% python3 -q
>>> import numpy as np
>>> np.set_printoptions(precision=2, suppress=True, linewidth=160, floatmode="fixed")
>>> tidy = lambda a: np.round(a, 2) + 0
>>> A = np.load("w.npy")
>>> A
array([[ 3.00,  8.28,  2.28,  9.28,  1.14,  0.28,  8.28],
       [ 3.00,  7.80,  1.80,  8.80,  0.90, -0.20,  7.80],
       [ 3.00,  6.71,  0.71,  7.71,  0.36, -1.29,  6.71],
       [ 3.00,  8.21,  2.21,  9.21,  1.11,  0.21,  8.21],
       [ 3.00,  7.81,  1.81,  8.81,  0.91, -0.19,  7.81],
       [ 3.00,  5.50, -0.50,  6.50, -0.25, -2.50,  5.50],
       [ 3.00,  7.03,  1.03,  8.03,  0.52, -0.97,  7.03],
       [ 3.00,  7.37,  1.37,  8.37,  0.68, -0.63,  7.37],
       [ 3.00,  7.21,  1.21,  8.21,  0.61, -0.79,  7.21],
       [ 3.00,  6.26,  0.26,  7.26,  0.13, -1.74,  6.26],
       [ 3.00,  7.53,  1.53,  8.53,  0.77, -0.47,  7.53],
       [ 3.00,  5.62, -0.38,  6.62, -0.19, -2.38,  5.62],
       [ 3.00,  6.18,  0.18,  7.18,  0.09, -1.82,  6.18],
       [ 3.00,  8.11,  2.11,  9.11,  1.06,  0.11,  8.11],
       [ 3.00,  7.02,  1.02,  8.02,  0.51, -0.98,  7.02],
       [ 3.00,  9.22,  3.22, 10.22,  1.61,  1.22,  9.22],
       [ 3.00,  6.38,  0.38,  7.38,  0.19, -1.62,  6.38],
       [ 3.00,  9.60,  3.60, 10.60,  1.80,  1.60,  9.60],
       [ 3.00,  5.77, -0.23,  6.77, -0.11, -2.23,  5.77],
       [ 3.00,  9.83,  3.83, 10.83,  1.91,  1.83,  9.83]])
>>> # null space of dimension 4
>>> vec = np.array([5, -4, 4, -5, 5, -1, 1])
>>> a = np.maximum(A @ vec, 0)
>>> print(np.maximum(A @ (3 * vec), 0))
[0.00 0.00 0.00 0.00 0.00 0.00 0.00 0.00 0.00 0.00 0.00 0.00 0.00 0.00 0.00 0.00 0.00 0.00 0.00 0.00]
>>> print(np.flatnonzero(a > 1e-9))
[]
